$ python3 -q
>>> import numpy as np
>>> from numpy import linalg as LA
>>> np.set_printoptions(suppress=True, linewidth=120)
>>> W0 = np.loadtxt("arr.csv", delimiter=",")
>>> print(W0)
[[  0.3  10.   -2.9  -1.8  -1.    0.1]
 [ -0.8 -28.   -1.4  -0.3  -0.1   1.3]
 [ -1.  -40.   -1.7  -0.5  -0.3  -0.2]
 [ -1.2  38.    0.8  -0.8   0.6  -1.3]
 [ -0.7  -8.    1.1  -0.2  -1.2   0.6]
 [ -0.8 -18.    1.2   1.   -0.9   0.4]
 [  2.   -4.   -0.7  -0.8  -1.3   0. ]]
>>> np.argsort(-LA.norm(W0, axis=0).round(6), kind="stable")[:3]
array([1, 2, 0])
>>> round(np.log10(LA.cond(W0)))
2
>>> X = np.loadtxt("a.csv", delimiter=",")
>>> print(X)
[[ 0.  0.  0.  0. -5.  0.  0.]
 [ 0.  0. -8.  0.  1.  0.  0.]
 [ 0.  0. -4.  0.  0.  0.  4.]
 [ 0.  0.  5.  0.  0.  6.  0.]
 [ 0.  0. -3.  0.  0.  0.  0.]]
>>> left, sig, Vt = LA.svd(X)
>>> sig.round(1) + 0
array([11.3,  5.4,  4.9,  3.4,  0. ])
>>> print(np.argmax(sig[:-1] / (sig[1:] + 1e-6)) + 1)
4
>>> out = left[:, :4] @ np.diag(sig[:4]) @ Vt[:4]
>>> LA.matrix_rank(out)
np.int64(4)
>>> r = LA.matrix_rank(X)
>>> r
np.int64(4)
>>> null = LA.svd(X)[2][r:].T
>>> null.shape
(7, 3)
>>> u = np.array([-2, 1, 2])
>>> print(np.array([np.convolve(row, u, "same") for row in X]))
[[  0.   0.   0.  10.  -5. -10.   0.]
 [  0.  16.  -8. -18.   1.   2.   0.]
 [  0.   8.  -4.  -8.   0.  -8.   4.]
 [  0. -10.   5.  10. -12.   6.  12.]
 [  0.   6.  -3.  -6.   0.   0.   0.]]
>>> print(np.polyval(u, X[0]))
[  2.   2.   2.   2. -53.   2.   2.]
>>> np.correlate(X[0], X[3], "full")
array([  0.,   0.,   0.,   0.,   0., -30.,   0.,   0., -25.,   0.,   0.,   0.,   0.])
>>> np.cross(X[0, :3], X[3, :3])
array([0., 0., 0.])
>>> np.convolve(X[0], u)
array([  0.,   0.,   0.,   0.,  10.,  -5., -10.,   0.,   0.])
>>> left, sig = LA.svd(X)
Traceback (most recent call last):
  File "<python-input-24>", line 1, in <module>
    left, sig = LA.svd(X)
    ^^^^^^^^^
ValueError: too many values to unpack (expected 2)
>>> left, sig, Vt = LA.svd(X, full_matrices=False)
>>> np.round(left.T @ X @ Vt.T, 1) + 0
array([[11.3,  0. ,  0. ,  0. ,  0. ],
       [ 0. ,  5.4,  0. ,  0. ,  0. ],
       [ 0. ,  0. ,  4.9,  0. ,  0. ],
       [ 0. ,  0. ,  0. ,  3.4,  0. ],
       [ 0. ,  0. ,  0. ,  0. ,  0. ]])
>>> np.allclose(left * sig @ Vt, X)
True
>>> np.abs(left[:, 0]).round(6).argmax()
np.int64(1)
>>> np.round(np.abs(Vt[0]), 1)
array([0. , 0. , 0.9, 0. , 0.1, 0.3, 0.1])
>>> np.round(Vt @ Vt.T, 1) + 0
array([[1., 0., 0., 0., 0.],
       [0., 1., 0., 0., 0.],
       [0., 0., 1., 0., 0.],
       [0., 0., 0., 1., 0.],
       [0., 0., 0., 0., 1.]])
>>> arr = np.loadtxt("run1.csv", delimiter=",")
>>> arr
array([[ 2.1, -0.1, -0.6,  0.5, -0.8, -0.8, -0.7],
       [-0.5,  1.5,  1.2,  0.1, -0.7, -0.7,  0.4],
       [ 0.3,  1. ,  0.2, -1.9, -0.5, -0.1,  0.5]])
>>> gram = arr.T @ arr
>>> gram.round(1) + 0
array([[ 4.8, -0.7, -1.8,  0.4, -1.5, -1.4, -1.5],
       [-0.7,  3.3,  2.1, -1.8, -1.5, -1.1,  1.2],
       [-1.8,  2.1,  1.8, -0.6, -0.5, -0.4,  1. ],
       [ 0.4, -1.8, -0.6,  3.9,  0.5, -0.3, -1.3],
       [-1.5, -1.5, -0.5,  0.5,  1.4,  1.2,  0. ],
       [-1.4, -1.1, -0.4, -0.3,  1.2,  1.1,  0.2],
       [-1.5,  1.2,  1. , -1.3,  0. ,  0.2,  0.9]])
>>> (arr @ arr.T).shape
(3, 3)
>>> np.round(np.diag(gram), 1)
array([4.8, 3.3, 1.8, 3.9, 1.4, 1.1, 0.9])
>>> np.round(LA.svd(arr, compute_uv=False) ** 2, 1)
array([8. , 6. , 3.1])
>>> np.round(LA.eigvalsh(gram)[::-1], 1) + 0
array([8. , 6. , 3.1, 0. , 0. , 0. , 0. ])
>>> x0 = np.array([8, 4, 6, 0, 7, 2, 9])
>>> np.round(arr @ x0, 1)
array([-0.7,  6.5,  8.4])
>>> print(LA.norm(arr @ x0) <= LA.norm(arr, 2) * LA.norm(x0) + 1e-9)
True
>>> np.sign((arr @ x0).round(6))
array([-1.,  1.,  1.])
>>> print(np.round((arr * x0).sum(axis=1), 1))
[-0.7  6.5  8.4]
>>> np.round(arr @ np.ones(7), 1)
array([-0.4,  1.3, -0.5])
>>> np.round(arr * x0, 1)
array([[16.8, -0.4, -3.6,  0. , -5.6, -1.6, -6.3],
       [-4. ,  6. ,  7.2,  0. , -4.9, -1.4,  3.6],
       [ 2.4,  4. ,  1.2, -0. , -3.5, -0.2,  4.5]])
>>> out = X / LA.norm(X, axis=1)
Traceback (most recent call last):
  File "<python-input-46>", line 1, in <module>
    out = X / LA.norm(X, axis=1)
          ~~^~~~~~~~~~~~~~~~~~~~
ValueError: operands could not be broadcast together with shapes (5,7) (5,) 
>>> out = X / LA.norm(X, axis=1, keepdims=True)
>>> gram = out @ out.T
>>> (np.abs(gram) > 0.9).astype(int)
array([[1, 0, 0, 0, 0],
       [0, 1, 0, 0, 1],
       [0, 0, 1, 0, 0],
       [0, 0, 0, 1, 0],
       [0, 1, 0, 0, 1]])
>>> def softmax(z):
...     e = np.exp(z - z.max(axis=-1, keepdims=True))
...     return e / e.sum(axis=-1, keepdims=True)
... 
>>> np.round(softmax(arr[2]), 1) + 0
array([0.2, 0.3, 0.1, 0. , 0.1, 0.1, 0.2])
>>> np.round(softmax(10 * arr[2]), 1) + 0
array([0., 1., 0., 0., 0., 0., 0.])
>>> np.round(softmax(arr[2] + 2), 1) + 0
array([0.2, 0.3, 0.1, 0. , 0.1, 0.1, 0.2])
>>> scores = arr @ arr.T / np.sqrt(7)
>>> np.round(softmax(scores + np.triu(np.full(scores.shape, -np.inf), 1)), 1)
array([[1. , 0. , 0. ],
       [0.1, 0.9, 0. ],
       [0.1, 0.2, 0.7]])
>>> np.round(softmax(scores), 1) + 0
array([[0.9, 0. , 0.1],
       [0.1, 0.7, 0.2],
       [0.1, 0.2, 0.7]])
>>> softmax(scores).round(6).argmax(axis=1)
array([0, 1, 2])
>>> th = np.radians(90)
>>> Rm = np.eye(7)
>>> Rm[1, 1] = Rm[3, 3] = np.cos(th)
>>> Rm[1, 3], Rm[3, 1] = -np.sin(th), np.sin(th)
>>> Rm.round(1) + 0
array([[ 1.,  0.,  0.,  0.,  0.,  0.,  0.],
       [ 0.,  0.,  0., -1.,  0.,  0.,  0.],
       [ 0.,  0.,  1.,  0.,  0.,  0.,  0.],
       [ 0.,  1.,  0.,  0.,  0.,  0.,  0.],
       [ 0.,  0.,  0.,  0.,  1.,  0.,  0.],
       [ 0.,  0.,  0.,  0.,  0.,  1.,  0.],
       [ 0.,  0.,  0.,  0.,  0.,  0.,  1.]])
>>> out = arr @ Rm.T
>>> np.round(np.abs(out - arr).max(axis=0), 1)
array([0. , 1.6, 0. , 2.9, 0. , 0. , 0. ])
>>> print(np.allclose(arr @ arr.T, out @ out.T))
True
>>> E = np.load("mat.npy")
>>> E
array([[-2,  3, -2,  3, -2,  3],
       [ 2,  3,  2,  3,  2,  3],
       [-1,  2, -1,  2, -1,  2],
       [-2,  3, -2,  3, -2,  3],
       [ 2,  3,  2,  3,  2,  3],
       [-1,  2, -1,  2, -1,  2]])
>>> left, sig, Vt = LA.svd(E)
>>> evecs = Vt[:(sig > 1e-8).sum()]
>>> rng = np.random.default_rng(837705)
>>> x0 = E[0] + -1 * E[1] + rng.integers(2) * np.eye(6)[4]
>>> x0
array([-4.,  0., -4.,  0., -3.,  0.])
>>> np.round(LA.norm(x0 - evecs.T @ evecs @ x0), 1)
np.float64(0.8)
>>> LA.matrix_rank(E)
np.int64(2)
>>> np.zeros(6, 6)
Traceback (most recent call last):
  File "<python-input-75>", line 1, in <module>
    np.zeros(6, 6)
    ~~~~~~~~^^^^^^
TypeError: Cannot interpret '6' as a data type
>>> print(E.sum(axis=0))
[-2 16 -2 16 -2 16]
>>> np.abs(E).max()
np.int64(3)
>>> E - E[0]
array([[ 0,  0,  0,  0,  0,  0],
       [ 4,  0,  4,  0,  4,  0],
       [ 1, -1,  1, -1,  1, -1],
       [ 0,  0,  0,  0,  0,  0],
       [ 4,  0,  4,  0,  4,  0],
       [ 1, -1,  1, -1,  1, -1]])
>>> print(np.diff(E, axis=0))
[[ 4  0  4  0  4  0]
 [-3 -1 -3 -1 -3 -1]
 [-1  1 -1  1 -1  1]
 [ 4  0  4  0  4  0]
 [-3 -1 -3 -1 -3 -1]]
>>> np.argsort(-LA.norm(E, axis=0).round(6), kind="stable")[:3]
array([1, 3, 5])
>>> LA.matrix_rank(E, rtol=0.1)
np.int64(2)
>>> round(float(LA.norm(E, 2) / LA.norm(E)), 1)
0.8
>>> [round(float(x), 1) for x in LA.svd(E, compute_uv=False)[:3]]
[11.6, 7.2, 0.0]
>>> print(LA.cond(E) > 100)
True
>>> left, sig, Vt = LA.svd(E)
>>> sig.round(1) + 0
array([11.6,  7.2,  0. ,  0. ,  0. ,  0. ])
>>> out = left[:, :2] @ np.diag(sig[:2]) @ Vt[:2]
>>> LA.matrix_rank(out)
np.int64(2)
>>> out.round(1)
array([[-2.,  3., -2.,  3., -2.,  3.],
       [ 2.,  3.,  2.,  3.,  2.,  3.],
       [-1.,  2., -1.,  2., -1.,  2.],
       [-2.,  3., -2.,  3., -2.,  3.],
       [ 2.,  3.,  2.,  3.,  2.,  3.],
       [-1.,  2., -1.,  2., -1.,  2.]])
>>> round(np.abs(E - out).max(), 1)
np.float64(0.0)
>>> print(LA.matrix_rank(E, rtol=0.05))
2
>>> round(float(LA.norm(E - out, 2)), 1), round(float(sig[2]), 1)
(0.0, 0.0)
>>> round(LA.norm(E - out) / LA.norm(E), 1)
np.float64(0.0)
>>> round(LA.norm(out, 2) / LA.norm(out), 1)
np.float64(0.8)
>>> feats = np.array([[-3, 0, 3, -2, -1, -2, 4, 0],
...     [1, 2, -1, -4, 2, -3, -1, 1],
...     [3, -5, -1, 2, 1, -1, -1, 5]])
>>> print(feats)
[[-3  0  3 -2 -1 -2  4  0]
 [ 1  2 -1 -4  2 -3 -1  1]
 [ 3 -5 -1  2  1 -1 -1  5]]
>>> th = np.radians(180)
>>> Rm = np.eye(8)
>>> Rm[4, 4] = Rm[7, 7] = np.cos(th)
>>> Rm[4, 7], Rm[7, 4] = -np.sin(th), np.sin(th)
>>> print(Rm.round(1) + 0)
[[ 1.  0.  0.  0.  0.  0.  0.  0.]
 [ 0.  1.  0.  0.  0.  0.  0.  0.]
 [ 0.  0.  1.  0.  0.  0.  0.  0.]
 [ 0.  0.  0.  1.  0.  0.  0.  0.]
 [ 0.  0.  0.  0. -1.  0.  0.  0.]
 [ 0.  0.  0.  0.  0.  1.  0.  0.]
 [ 0.  0.  0.  0.  0.  0.  1.  0.]
 [ 0.  0.  0.  0.  0.  0.  0. -1.]]
>>> out = feats @ Rm.T
>>> np.allclose(LA.norm(feats, axis=1), LA.norm(out, axis=1))
True
>>> print(np.round(LA.svd(feats, compute_uv=False), 1), np.round(LA.svd(out, compute_uv=False), 1))
[8.8 6.1 5.7] [8.8 6.1 5.7]
>>> np.abs(out - feats).max(axis=0)
array([ 0.,  0.,  0.,  0.,  4.,  0.,  0., 10.])
>>> round(float(LA.det(Rm)), 1), np.trace(Rm)
(1.0, np.float64(4.0))
>>> out.round(1) + 0
array([[-3.,  0.,  3., -2.,  1., -2.,  4.,  0.],
       [ 1.,  2., -1., -4., -2., -3., -1., -1.],
       [ 3., -5., -1.,  2., -1., -1., -1., -5.]])
>>> W = np.array([[2, 2, 0, 0, 0, 1],
...     [2, 0, 3, 1, 1, 2],
...     [2, 2, 3, 3, 2, 3],
...     [2, 1, 3, 2, 3, 3],
...     [3, 3, 0, 0, 1, 0],
...     [3, 1, 3, 3, 3, 0],
...     [2, 3, 0, 1, 1, 2],
...     [0, 3, 3, 2, 3, 2]])
>>> coef = np.array([-5, 1, 1, -4, 7, 0])
>>> H = np.maximum(feats @ W + coef, 0)
>>> H
array([[ 0,  6,  0,  0,  4,  8],
       [ 0,  0,  0,  0,  0,  0],
       [ 0, 21,  1,  0, 18,  4]])
>>> basis = np.array([[2, -1, -3],
...     [2, 2, -1],
...     [-1, -1, -2],
...     [1, -1, -3],
...     [-3, 3, 2],
...     [2, -3, -1]])
>>> print((H @ basis).round(6).argmax(axis=1))
[0 0 1]
>>> r = LA.matrix_rank(H)
>>> print(r)
2
>>> null = LA.svd(H)[2][r:].T
>>> np.round(null @ null.T, 1) + 0
array([[ 1. ,  0. ,  0. ,  0. ,  0. ,  0. ],
       [ 0. ,  0.4,  0. ,  0. , -0.5, -0.1],
       [ 0. ,  0. ,  1. ,  0. ,  0. ,  0. ],
       [ 0. ,  0. ,  0. ,  1. ,  0. ,  0. ],
       [ 0. , -0.5,  0. ,  0. ,  0.6,  0.1],
       [ 0. , -0.1,  0. ,  0. ,  0.1,  0. ]])
>>> null.shape
(6, 4)
>>> print([int(LA.matrix_rank(np.delete(H, i, axis=0))) for i in range(3)])
[1, 2, 1]
>>> np.allclose(H @ null, 0)
True
>>> out = feats / np.sqrt((feats ** 2).mean(axis=1, keepdims=True))
>>> np.round(feats - feats.mean(axis=1, keepdims=True), 1)
array([[-2.9,  0.1,  3.1, -1.9, -0.9, -1.9,  4.1,  0.1],
       [ 1.4,  2.4, -0.6, -3.6,  2.4, -2.6, -0.6,  1.4],
       [ 2.6, -5.4, -1.4,  1.6,  0.6, -1.4, -1.4,  4.6]])
>>> LA.matrix_rank(out) == LA.matrix_rank(feats)
np.True_
>>> out = np.array([[-2, 2],
...     [1, 0],
...     [2, 0],
...     [-2, -1],
...     [2, 0],
...     [0, -2],
...     [-2, -1],
...     [1, -2]])
>>> out.T @ feats.T
array([[ 6, 13, -8],
       [-4, 11, -3]])
>>> LA.matrix_rank(np.vstack([feats, out.T]))
np.int64(5)
>>> np.vstack([feats, out.T]).shape
(5, 8)
>>> F = np.array([[0.6, -1.0, -0.2, 0.8],
...     [1.3, 0.0, -0.3, 0.3],
...     [-1.8, 0.8, -0.5, 0.4],
...     [0.5, -1.2, -1.6, -0.1],
...     [0.1, -1.3, -0.9, -0.3]])
>>> left, sig = LA.svd(F)
Traceback (most recent call last):
  File "<python-input-129>", line 1, in <module>
    left, sig = LA.svd(F)
    ^^^^^^^^^
ValueError: too many values to unpack (expected 2)
>>> left, sig, Vt = LA.svd(F, full_matrices=False)
>>> np.round(np.abs(Vt[0]), 1) + 0
array([0.6, 0.7, 0.4, 0. ])
>>> sig.round(1)
array([3. , 2.1, 1. , 0.9])
>>> print(np.allclose(left * sig @ Vt, F))
True
>>> x0 = np.array([0, 2, 2, 0])
>>> y = F @ x0
>>> np.round(LA.solve(F.T @ F, F.T @ y), 1) + 0
array([0., 2., 2., 0.])
>>> np.round(LA.lstsq(F, y)[0], 1) + 0
array([0., 2., 2., 0.])
>>> np.round(LA.pinv(F) @ F, 1) + 0
array([[1., 0., 0., 0.],
       [0., 1., 0., 0.],
       [0., 0., 1., 0.],
       [0., 0., 0., 1.]])
>>> y = y + 0.1 * rng.normal(size=5)
>>> y.round(1)
array([-2.3, -0.6,  0.7, -5.6, -4.5])
>>> coef, *_ = LA.lstsq(F, y)
>>> coef.round()
array([0., 2., 2., 0.])
>>> round(float(LA.norm(y - F @ coef)), 1)
0.1
>>> coef.round(1) + 0
array([0. , 2. , 2. , 0.2])
>>> np.round(F.T @ (y - F @ coef), 1) + 0
array([0., 0., 0., 0.])
>>> P = F @ LA.solve(F.T @ F, F.T)
>>> np.round(P @ F[:, 3], 1)
array([ 0.8,  0.3,  0.4, -0.1, -0.3])
>>> np.allclose(P @ P, P)
True
>>> print(np.round(LA.eigvalsh(P), 1) + 0)
[0. 1. 1. 1. 1.]
>>> np.trace(P)
np.float64(4.0)
>>> LA.matrix_rank(np.eye(5) - P)
np.int64(1)
>>> u, g = X[2], X[1]
>>> u @ u
np.float64(32.0)
>>> p = (u @ g) / (u @ u) * u
>>> p
array([ 0.,  0., -4.,  0.,  0.,  0.,  4.])
>>> (g - p) @ u
np.float64(0.0)
>>> g - p
array([ 0.,  0., -4.,  0.,  1.,  0., -4.])
>>> A = np.load("block9.npy")
>>> A
array([[  9.6, -19.3,   6.5,  -1.8],
       [ -8.3,  18. ,   0.2,  -0.4],
       [ -9.9,  14.2,  -4.3,  -2.8],
       [-13.5,   4.6,   2.2,   1.3],
       [  0. ,   5.8,   3.5,   0.9],
       [  0.7,   9.9, -10.2,  12.5],
       [ 11.2,   3.5, -14.3,   4.6],
       [  2. , -23.4,  -5. ,   1.1],
       [ 14.1,  -2.7,  -4.9,  -5.3],
       [  4.3,  16.6,   5.9,  -2.7],
       [ -7.4,  -4.7,   1.7,  -2.2],
       [ 12.2,   4.5,  15.2,  -1.1],
       [ -9.4, -18.8,  10.6,  -5.9],
       [ -2.4, -14.3,  -7.2,  -1.1],
       [ -1.3, -14.7,   3.7,  -2.6],
       [-10.1,  -6.5,   2. ,   1.6],
       [  6.1,   3.5,  11.7,  14.3],
       [-14.2,  11.7, -11.2,   7.8],
       [  9. , -25.8,   0.6,  -4.6],
       [ -0.4,   2. ,   2.4,  -2.2],
       [  0.8,  -5.7,   5.3,   3.1],
       [  4.8,   0.9,   9. ,   2.4],
       [ -5.8,   9.8,   7.6,  -9.4],
       [-11. ,   4. ,   2. ,   2.1],
       [  3.5,   3.5,   2.8,  -8.8],
       [ 14.5,  -2.3,  -5.3,   1. ],
       [ -9.8,  -3.1,  -5.2, -18.4],
       [  1.4,   1.4,  -6.9,  -6.8],
       [ 10.4,   6.6,   0.7,   6.2],
       [ -2.3,  14.4, -10.9,  -4.8],
       [  4.8,   1.8, -11. ,  14.6],
       [-12.9,  10.7,   1.1,   7.4],
       [  8.8, -21.8,  -1.1,   5.1],
       [ -9.7,  -4.5,  -2.9, -12.8]])
>>> Xc = (A - A.mean(axis=0)) / A.std(axis=0)
>>> np.round(Xc.std(axis=0), 1)
array([1., 1., 1., 1.])
>>> coef = LA.lstsq(np.delete(Xc, 3, axis=1), Xc[:, 3])[0]
>>> print(np.abs(coef).argmax())
0
>>> coef.round(1)
array([ 0.2,  0.2, -0.1])
>>> round(1 - np.var(Xc[:, 3] - np.delete(Xc, 3, axis=1) @ coef), 1)
np.float64(0.1)
